% python3 -q
>>> import numpy as np
>>> np.set_printoptions(precision=1, suppress=True, linewidth=160)
>>> def tidy(a):
...     return np.round(a, 1) + 0
... 
>>> mat = np.load("x.npy")
>>> print(tidy(mat))
[[ 0.  -0.1  0.   0.1  0.   0.1]
 [-0.1  0.3  0.2 -0.3 -0.2 -0.2]
 [ 0.   0.2  0.1 -0.2 -0.1 -0.1]
 [ 0.1 -0.3 -0.2  0.3  0.2  0.2]
 [ 0.  -0.2 -0.1  0.2  0.1  0.1]
 [ 0.1 -0.2 -0.1  0.2  0.1  0.2]]
>>> U, sig, Vt = np.linalg.svd(mat)
>>> vecs = Vt[:(sig > 1e-8).sum()]
>>> rng = np.random.default_rng(4196)
>>> x = mat[1] + 2 * mat[3] + rng.integers(2) * np.eye(6)[4]
>>> print(tidy(x))
[ 0.1 -0.3 -0.2  0.3  1.2  0.2]
>>> print(tidy(np.linalg.norm(x - vecs.T @ vecs @ x)))
1.0
>>> print(tidy(np.diag(vecs.T @ vecs)))
[0.  0.3 0.1 0.3 0.1 0.2]
>>> print(np.allclose(vecs.T @ vecs @ x, x))
False
>>> print(np.allclose(mat @ mat.T, mat.T @ mat))
True
>>> np.linalg.determinant(mat)
Traceback (most recent call last):
  File "<python-input-14>", line 1, in <module>
    np.linalg.determinant(mat)
    ^^^^^^^^^^^^^^^^^^^^^
AttributeError: module 'numpy.linalg' has no attribute 'determinant'
>>> print(np.allclose(mat, mat.T))
True
>>> assert mat == mat.T
Traceback (most recent call last):
  File "<python-input-16>", line 1, in <module>
    assert mat == mat.T
           ^^^^^^^^^^^^
ValueError: The truth value of an array with more than one element is ambiguous. Use a.any() or a.all()
>>> other = np.array([[2, -2, -4], [4, 1, -5], [5, 0, 1], [2, -1, -4], [-2, 3, 0]])
>>> basis = np.array([[1, 3, 2, 0, 3, 3], [0, 1, 1, 3, 2, 2], [1, 0, 1, 2, 0, 1]])
>>> feats = other @ basis
>>> print(feats)
[[ -2   4  -2 -14   2  -2]
 [ -1  13   4  -7  14   9]
 [  6  15  11   2  15  16]
 [ -2   5  -1 -11   4   0]
 [ -2  -3  -1   9   0   0]]
>>> rank = np.linalg.matrix_rank(feats)
>>> print(rank)
3
>>> null = np.linalg.svd(feats)[2][rank:].T
>>> print(null.shape)
(6, 3)
>>> print([int(np.linalg.matrix_rank(feats[:i])) for i in range(1, len(feats) + 1)])
[1, 2, 3, 3, 3]
>>> U, sig, Vt = np.linalg.svd(feats)
>>> print(np.argmax(sig[:-1] / (sig[1:] + 1e-6)) + 1)
3
>>> other = U[:, :3] @ np.diag(sig[:3]) @ Vt[:3]
>>> print(tidy(np.linalg.norm(feats - other, 2)), tidy(sig[3]))
0.0 0.0
>>> print(np.linalg.matrix_rank(other))
3
>>> m1 = np.loadtxt("w.csv", delimiter=",")
>>> print(m1)
[[ 9.  7.  7.  9.  8.  6.]
 [ 7.  5.  5.  7.  6.  4.]
 [12. 10. 10. 12. 11.  9.]
 [11.  9.  9. 11. 10.  8.]
 [12. 10. 10. 12. 11.  9.]
 [12. 10. 10. 12. 11.  9.]
 [ 8.  6.  6.  8.  7.  5.]
 [ 6.  4.  4.  6.  5.  3.]]
>>> U, sig, Vt = np.linalg.svd(m1)
>>> print(tidy(sig))
[60.  2.  0.  0.  0.  0.]
>>> print(np.argmax(sig[:-1] / (sig[1:] + 1e-6)) + 1)
2
>>> other = U[:, :2] @ np.diag(sig[:2]) @ Vt[:2]
>>> print(tidy(np.abs(m1 - other).max()))
0.0
>>> print(np.linalg.matrix_rank(m1, rtol=0.05))
1
>>> print(tidy(np.linalg.norm(m1)))
60.1
>>> print(m1 - m1[0])
[[ 0.  0.  0.  0.  0.  0.]
 [-2. -2. -2. -2. -2. -2.]
 [ 3.  3.  3.  3.  3.  3.]
 [ 2.  2.  2.  2.  2.  2.]
 [ 3.  3.  3.  3.  3.  3.]
 [ 3.  3.  3.  3.  3.  3.]
 [-1. -1. -1. -1. -1. -1.]
 [-3. -3. -3. -3. -3. -3.]]
>>> print(np.diff(m1, axis=0))
[[-2. -2. -2. -2. -2. -2.]
 [ 5.  5.  5.  5.  5.  5.]
 [-1. -1. -1. -1. -1. -1.]
 [ 1.  1.  1.  1.  1.  1.]
 [ 0.  0.  0.  0.  0.  0.]
 [-4. -4. -4. -4. -4. -4.]
 [-2. -2. -2. -2. -2. -2.]]
>>> print(np.linalg.matrix_rank(m1))
2
>>> u = np.array([1, -1, 1])
>>> print(np.correlate(m1[0], m1[5], "full"))
[ 81. 162. 248. 332. 415. 498. 406. 326. 248. 156.  72.]
>>> print(np.array([np.convolve(row, u, "same") for row in m1]))
[[-2.  9.  9.  6.  7.  2.]
 [-2.  7.  7.  4.  5.  2.]
 [-2. 12. 12.  9. 10.  2.]
 [-2. 11. 11.  8.  9.  2.]
 [-2. 12. 12.  9. 10.  2.]
 [-2. 12. 12.  9. 10.  2.]
 [-2.  8.  8.  5.  6.  2.]
 [-2.  6.  6.  3.  4.  2.]]
>>> print(np.cross(m1[0, :3], m1[5, :3]))
[ 0. -6.  6.]
>>> print(np.polyval(u, m1[0]))
[73. 43. 43. 73. 57. 31.]
>>> x = np.array([3, -1, -3, 1, 3, 2])
>>> print((m1 @ x).argmax())
2
>>> print(np.einsum("ij,j->i", m1, x))
[44. 34. 59. 54. 59. 59. 39. 29.]
>>> print(m1 @ np.ones(6))
[46. 34. 64. 58. 64. 64. 40. 28.]
>>> print(m1 @ np.eye(6)[1])
[ 7.  5. 10.  9. 10. 10.  6.  4.]
>>> print(m1 @ x)
[44. 34. 59. 54. 59. 59. 39. 29.]
>>> idx = rng.integers(0, 2, 6)
>>> arr = np.triu((idx[:, None] == idx) & (rng.random((6, 6)) < 0.8), 1).astype(int)
>>> arr += arr.T
>>> print(arr)
[[0 1 0 0 0 0]
 [1 0 0 0 1 0]
 [0 0 0 1 0 1]
 [0 0 1 0 0 1]
 [0 1 0 0 0 0]
 [0 0 1 1 0 0]]
>>> print(arr @ arr)
[[1 0 0 0 1 0]
 [0 2 0 0 0 0]
 [0 0 2 1 0 1]
 [0 0 1 2 0 1]
 [1 0 0 0 1 0]
 [0 0 1 1 0 2]]
>>> print(np.trace(arr @ arr @ arr) // 6)
1
>>> low = np.diag(arr.sum(axis=1)) - arr
>>> print(round(np.linalg.det(low[1:, 1:])))
0
>>> print(np.linalg.matrix_rank(low))
4
>>> print(low)
[[ 1 -1  0  0  0  0]
 [-1  2  0  0 -1  0]
 [ 0  0  2 -1  0 -1]
 [ 0  0 -1  2  0 -1]
 [ 0 -1  0  0  1  0]
 [ 0  0 -1 -1  0  2]]
>>> print(low @ np.ones(6))
[0. 0. 0. 0. 0. 0.]
>>> vals, vecs = np.linalg.eigvalsh(low)
Traceback (most recent call last):
  File "<python-input-65>", line 1, in <module>
    vals, vecs = np.linalg.eigvalsh(low)
    ^^^^^^^^^^
ValueError: too many values to unpack (expected 2)
>>> vals, vecs = np.linalg.eigh(low)
>>> print(vals.sum(), np.trace(low))
10.0 10
>>> print(tidy(np.linalg.eigvalsh(low @ low)))
[0. 0. 1. 9. 9. 9.]
>>> print(tidy(np.linalg.svd(low, compute_uv=False)))
[3. 3. 3. 1. 0. 0.]
>>> print(tidy(vecs.T @ vecs))
[[1. 0. 0. 0. 0. 0.]
 [0. 1. 0. 0. 0. 0.]
 [0. 0. 1. 0. 0. 0.]
 [0. 0. 0. 1. 0. 0.]
 [0. 0. 0. 0. 1. 0.]
 [0. 0. 0. 0. 0. 1.]]
>>> print(tidy(vecs.T @ low @ vecs))
[[0. 0. 0. 0. 0. 0.]
 [0. 0. 0. 0. 0. 0.]
 [0. 0. 1. 0. 0. 0.]
 [0. 0. 0. 3. 0. 0.]
 [0. 0. 0. 0. 3. 0.]
 [0. 0. 0. 0. 0. 3.]]
>>> print(tidy(vals))
[0. 0. 1. 3. 3. 3.]
>>> print((vals > 1e-8).sum(), (vals < -1e-8).sum())
4 0
>>> E = np.diag(np.array([8, 9, 9, -1, -4, 8]))
>>> print(E)
[[ 8  0  0  0  0  0]
 [ 0  9  0  0  0  0]
 [ 0  0  9  0  0  0]
 [ 0  0  0 -1  0  0]
 [ 0  0  0  0 -4  0]
 [ 0  0  0  0  0  8]]
>>> vals, vecs = np.linalg.eigh(E)
>>> x = np.array([2, 2, 1, 0, 2, 0])
>>> print(x @ E @ x)
61
>>> print(vecs * np.abs(vals) @ vecs.T)
[[8. 0. 0. 0. 0. 0.]
 [0. 9. 0. 0. 0. 0.]
 [0. 0. 9. 0. 0. 0.]
 [0. 0. 0. 1. 0. 0.]
 [0. 0. 0. 0. 4. 0.]
 [0. 0. 0. 0. 0. 8.]]
>>> print(tidy(x @ E @ x / (x @ x)), vals[0], vals[-1])
4.7 -4.0 9.0
>>> print(tidy(np.linalg.det(E)))
20736.0
>>> print(tidy(np.sort(np.linalg.eigvals(E).real)))
[-4. -1.  8.  8.  9.  9.]
>>> print((E != 0).astype(int))
[[1 0 0 0 0 0]
 [0 1 0 0 0 0]
 [0 0 1 0 0 0]
 [0 0 0 1 0 0]
 [0 0 0 0 1 0]
 [0 0 0 0 0 1]]
>>> print(E @ E.T)
[[64  0  0  0  0  0]
 [ 0 81  0  0  0  0]
 [ 0  0 81  0  0  0]
 [ 0  0  0  1  0  0]
 [ 0  0  0  0 16  0]
 [ 0  0  0  0  0 64]]
>>> print(tidy(np.linalg.norm(E, axis=0)))
[8. 9. 9. 1. 4. 8.]
>>> K = np.loadtxt("mat.csv", delimiter=",")
>>> print(tidy(K))
[[ 0.5 -0.1  0.5 -0.1 -0.5  0.5]
 [-0.1  1.   0.1  0.  -0.1  0.1]
 [ 0.5  0.1  0.5  0.1  0.5 -0.5]
 [-0.1  0.   0.1  1.  -0.1  0.1]
 [-0.5 -0.1  0.5 -0.1  0.5  0.5]
 [ 0.5  0.1 -0.5  0.1  0.5  0.5]]
>>> x = np.array([2, -1, -2, 3, 0, -1])
>>> print(tidy(np.sort(np.abs(np.degrees(np.angle(np.linalg.eigvals(K)))))))
[  0.   0.   0.   0.   0. 180.]
>>> print(tidy(K.T @ (K @ x)))
[ 2. -1. -2.  3.  0. -1.]
>>> print(tidy(np.linalg.norm(x)), tidy(np.linalg.norm(K @ x)))
4.4 4.4
>>> print(tidy(np.abs(np.linalg.eigvals(K))))
[1. 1. 1. 1. 1. 1.]
>>> print([p for p in range(1, 25) if np.allclose(np.linalg.matrix_power(K, p), np.eye(6))])
[2, 4, 6, 8, 10, 12, 14, 16, 18, 20, 22, 24]
>>> print(tidy((K + K.T) / 2))
[[ 0.5 -0.1  0.5 -0.1 -0.5  0.5]
 [-0.1  1.   0.1  0.  -0.1  0.1]
 [ 0.5  0.1  0.5  0.1  0.5 -0.5]
 [-0.1  0.   0.1  1.  -0.1  0.1]
 [-0.5 -0.1  0.5 -0.1  0.5  0.5]
 [ 0.5  0.1 -0.5  0.1  0.5  0.5]]
>>> K.inv()
Traceback (most recent call last):
  File "<python-input-95>", line 1, in <module>
    K.inv()
    ^^^^^
AttributeError: 'numpy.ndarray' object has no attribute 'inv'
>>> print(tidy(K @ K))
[[1. 0. 0. 0. 0. 0.]
 [0. 1. 0. 0. 0. 0.]
 [0. 0. 1. 0. 0. 0.]
 [0. 0. 0. 1. 0. 0.]
 [0. 0. 0. 0. 1. 0.]
 [0. 0. 0. 0. 0. 1.]]
>>> print(tidy(np.linalg.matrix_power(K, 3)))
[[ 0.5 -0.1  0.5 -0.1 -0.5  0.5]
 [-0.1  1.   0.1  0.  -0.1  0.1]
 [ 0.5  0.1  0.5  0.1  0.5 -0.5]
 [-0.1  0.   0.1  1.  -0.1  0.1]
 [-0.5 -0.1  0.5 -0.1  0.5  0.5]
 [ 0.5  0.1 -0.5  0.1  0.5  0.5]]
>>> u = np.array([4, 1, -3])
>>> print(tidy(np.polyval(u, K[1])))
[-3.1  1.8 -2.9 -3.  -3.1 -2.9]
>>> print(tidy(np.convolve(K[1], u)))
[-0.4  3.8  1.7 -2.9 -0.7  0.4  0.4 -0.3]
>>> C2 = K.T @ K
>>> print(tidy(np.linalg.svd(K, compute_uv=False) ** 2))
[1. 1. 1. 1. 1. 1.]
>>> print(tidy(np.diag(C2)))
[1. 1. 1. 1. 1. 1.]
>>> print(tidy(C2))
[[1. 0. 0. 0. 0. 0.]
 [0. 1. 0. 0. 0. 0.]
 [0. 0. 1. 0. 0. 0.]
 [0. 0. 0. 1. 0. 0.]
 [0. 0. 0. 0. 1. 0.]
 [0. 0. 0. 0. 0. 1.]]
>>> print(np.trace(C2), tidy((K ** 2).sum()))
6.0 6.0
>>> X = np.load("test13.npy")
>>> print(tidy(X))
[[ 1.   0.   0.   0.   0.   0.   0.   0. ]
 [ 0.   1.   0.   0.   0.   0.   0.   0. ]
 [ 0.   0.   1.   0.   0.   0.   0.   0. ]
 [ 0.   0.   0.   0.9  0.   0.  -0.5  0. ]
 [ 0.   0.   0.   0.   1.   0.   0.   0. ]
 [ 0.   0.   0.   0.   0.   1.   0.   0. ]
 [ 0.   0.   0.   0.5  0.   0.   0.9  0. ]
 [ 0.   0.   0.   0.   0.   0.   0.   1. ]]
>>> print((np.linalg.matrix_power((X != 0) + (X.T != 0) + np.eye(8), 8) > 0).astype(int))
[[1 0 0 0 0 0 0 0]
 [0 1 0 0 0 0 0 0]
 [0 0 1 0 0 0 0 0]
 [0 0 0 1 0 0 1 0]
 [0 0 0 0 1 0 0 0]
 [0 0 0 0 0 1 0 0]
 [0 0 0 1 0 0 1 0]
 [0 0 0 0 0 0 0 1]]
>>> print(np.flatnonzero(np.linalg.matrix_power((X != 0) + (X.T != 0) + np.eye(8), 8)[0]))
[0]
>>> x = np.array([1, 3, 2, 5, 3, 2, 4, 1])
>>> print([p for p in range(1, 25) if np.allclose(np.linalg.matrix_power(X, p), np.eye(8))])
[12, 24]
>>> print(tidy(np.linalg.norm(x)), tidy(np.linalg.norm(X @ x)))
8.3 8.3
>>> print(tidy(np.abs(np.linalg.eigvals(X))))
[1. 1. 1. 1. 1. 1. 1. 1.]
>>> print(tidy(np.sort(np.abs(np.degrees(np.angle(np.linalg.eigvals(X)))))))
[ 0.  0.  0.  0.  0.  0. 30. 30.]
>>> print(tidy(np.linalg.inv(X)))
[[ 1.   0.   0.   0.   0.   0.   0.   0. ]
 [ 0.   1.   0.   0.   0.   0.   0.   0. ]
 [ 0.   0.   1.   0.   0.   0.   0.   0. ]
 [ 0.   0.   0.   0.9  0.   0.   0.5  0. ]
 [ 0.   0.   0.   0.   1.   0.   0.   0. ]
 [ 0.   0.   0.   0.   0.   1.   0.   0. ]
 [ 0.   0.   0.  -0.5  0.   0.   0.9  0. ]
 [ 0.   0.   0.   0.   0.   0.   0.   1. ]]
>>> print(8 - np.linalg.matrix_rank(X - np.eye(8), tol=1e-8))
6
>>> idx = rng.permutation(8)
>>> print(idx)
[5 4 0 2 7 3 1 6]
>>> other = X[idx][:, idx]
>>> print(np.allclose(other, X))
False
>>> print(tidy(np.linalg.det(other)), tidy(np.linalg.det(X[idx])))
1.0 1.0
>>> print(tidy(other))
[[ 1.   0.   0.   0.   0.   0.   0.   0. ]
 [ 0.   1.   0.   0.   0.   0.   0.   0. ]
 [ 0.   0.   1.   0.   0.   0.   0.   0. ]
 [ 0.   0.   0.   1.   0.   0.   0.   0. ]
 [ 0.   0.   0.   0.   1.   0.   0.   0. ]
 [ 0.   0.   0.   0.   0.   0.9  0.  -0.5]
 [ 0.   0.   0.   0.   0.   0.   1.   0. ]
 [ 0.   0.   0.   0.   0.   0.5  0.   0.9]]
>>> print(tidy(np.sort(np.abs(np.linalg.eigvals(other)))))
[1. 1. 1. 1. 1. 1. 1. 1.]
